% python3 -q
>>> import numpy as np
>>> np.set_printoptions(precision=1, suppress=True, linewidth=200)
>>> def rnd(a):
...     return np.round(a, 1) + 0
... 
>>> arr = np.array([[9, 6, 3, 9, 6, -9, 6, 0],
...     [6, 4, 2, 6, 4, -6, 4, 0],
...     [3, 2, 1, 3, 2, -3, 2, 0],
...     [9, 6, 3, 9, 6, -9, 6, 0],
...     [6, 4, 2, 6, 4, -6, 4, 0],
...     [-9, -6, -3, -9, -6, 9, -6, 0],
...     [6, 4, 2, 6, 4, -6, 4, 0],
...     [0, 0, 0, 0, 0, 0, 0, 0]])
>>> arr
array([[ 9,  6,  3,  9,  6, -9,  6,  0],
       [ 6,  4,  2,  6,  4, -6,  4,  0],
       [ 3,  2,  1,  3,  2, -3,  2,  0],
       [ 9,  6,  3,  9,  6, -9,  6,  0],
       [ 6,  4,  2,  6,  4, -6,  4,  0],
       [-9, -6, -3, -9, -6,  9, -6,  0],
       [ 6,  4,  2,  6,  4, -6,  4,  0],
       [ 0,  0,  0,  0,  0,  0,  0,  0]])
>>> # looks like rank 1
>>> G = arr.T @ arr
>>> np.trace(G), (arr ** 2).sum()
(np.int64(1600), np.int64(1600))
>>> rnd(np.linalg.svd(arr, compute_uv=False) ** 2)
array([1600.,    0.,    0.,    0.,    0.,    0.,    0.,    0.])
>>> np.diag(G)
array([360, 160,  40, 360, 160, 360, 160,   0])
>>> np.linalg.matrix_rank(G)
np.int64(1)
>>> (arr @ arr.T).shape
(8, 8)
>>> np.linalg.norm(arr, axis=1).argmax()
np.int64(0)
>>> rnd(np.linalg.norm(arr[1] - arr[0]))
np.float64(6.3)
>>> rnd(np.linalg.norm(arr) ** 2 / np.linalg.norm(arr, 2) ** 2)
np.float64(1.0)
>>> r0 = np.array([1, 0, 2, 0, 1, 1, 0, 1, 0, 1])
>>> E = 5 * np.eye(10) + np.outer(r0, r0)
>>> E
array([[6., 0., 2., 0., 1., 1., 0., 1., 0., 1.],
       [0., 5., 0., 0., 0., 0., 0., 0., 0., 0.],
       [2., 0., 9., 0., 2., 2., 0., 2., 0., 2.],
       [0., 0., 0., 5., 0., 0., 0., 0., 0., 0.],
       [1., 0., 2., 0., 6., 1., 0., 1., 0., 1.],
       [1., 0., 2., 0., 1., 6., 0., 1., 0., 1.],
       [0., 0., 0., 0., 0., 0., 5., 0., 0., 0.],
       [1., 0., 2., 0., 1., 1., 0., 6., 0., 1.],
       [0., 0., 0., 0., 0., 0., 0., 0., 5., 0.],
       [1., 0., 2., 0., 1., 1., 0., 1., 0., 6.]])
>>> evals, vecs = np.linalg.eigh(E)
>>> x0 = np.array([0, 2, 1, -1, -3, 3, 2, 2, -3, 2])
>>> rnd(vecs * np.sqrt(evals) @ vecs.T)
array([[2.4, 0. , 0.3, 0. , 0.2, 0.2, 0. , 0.2, 0. , 0.2],
       [0. , 2.2, 0. , 0. , 0. , 0. , 0. , 0. , 0. , 0. ],
       [0.3, 0. , 2.9, 0. , 0.3, 0.3, 0. , 0.3, 0. , 0.3],
       [0. , 0. , 0. , 2.2, 0. , 0. , 0. , 0. , 0. , 0. ],
       [0.2, 0. , 0.3, 0. , 2.4, 0.2, 0. , 0.2, 0. , 0.2],
       [0.2, 0. , 0.3, 0. , 0.2, 2.4, 0. , 0.2, 0. , 0.2],
       [0. , 0. , 0. , 0. , 0. , 0. , 2.2, 0. , 0. , 0. ],
       [0.2, 0. , 0.3, 0. , 0.2, 0.2, 0. , 2.4, 0. , 0.2],
       [0. , 0. , 0. , 0. , 0. , 0. , 0. , 0. , 2.2, 0. ],
       [0.2, 0. , 0.3, 0. , 0.2, 0.2, 0. , 0.2, 0. , 2.4]])
>>> (np.sign(vecs[:, -1].round(6)) == np.sign(vecs[0, -1].round(6))).astype(int)
array([1, 0, 1, 0, 1, 1, 0, 1, 0, 1])
>>> x0 @ E @ x0
np.float64(261.0)
>>> rnd(vecs * np.abs(evals) @ vecs.T)
array([[6., 0., 2., 0., 1., 1., 0., 1., 0., 1.],
       [0., 5., 0., 0., 0., 0., 0., 0., 0., 0.],
       [2., 0., 9., 0., 2., 2., 0., 2., 0., 2.],
       [0., 0., 0., 5., 0., 0., 0., 0., 0., 0.],
       [1., 0., 2., 0., 6., 1., 0., 1., 0., 1.],
       [1., 0., 2., 0., 1., 6., 0., 1., 0., 1.],
       [0., 0., 0., 0., 0., 0., 5., 0., 0., 0.],
       [1., 0., 2., 0., 1., 1., 0., 6., 0., 1.],
       [0., 0., 0., 0., 0., 0., 0., 0., 5., 0.],
       [1., 0., 2., 0., 1., 1., 0., 1., 0., 6.]])
>>> rnd(np.linalg.eigvalsh(E[1:, 1:]))
array([ 5.,  5.,  5.,  5.,  5.,  5.,  5.,  5., 13.])
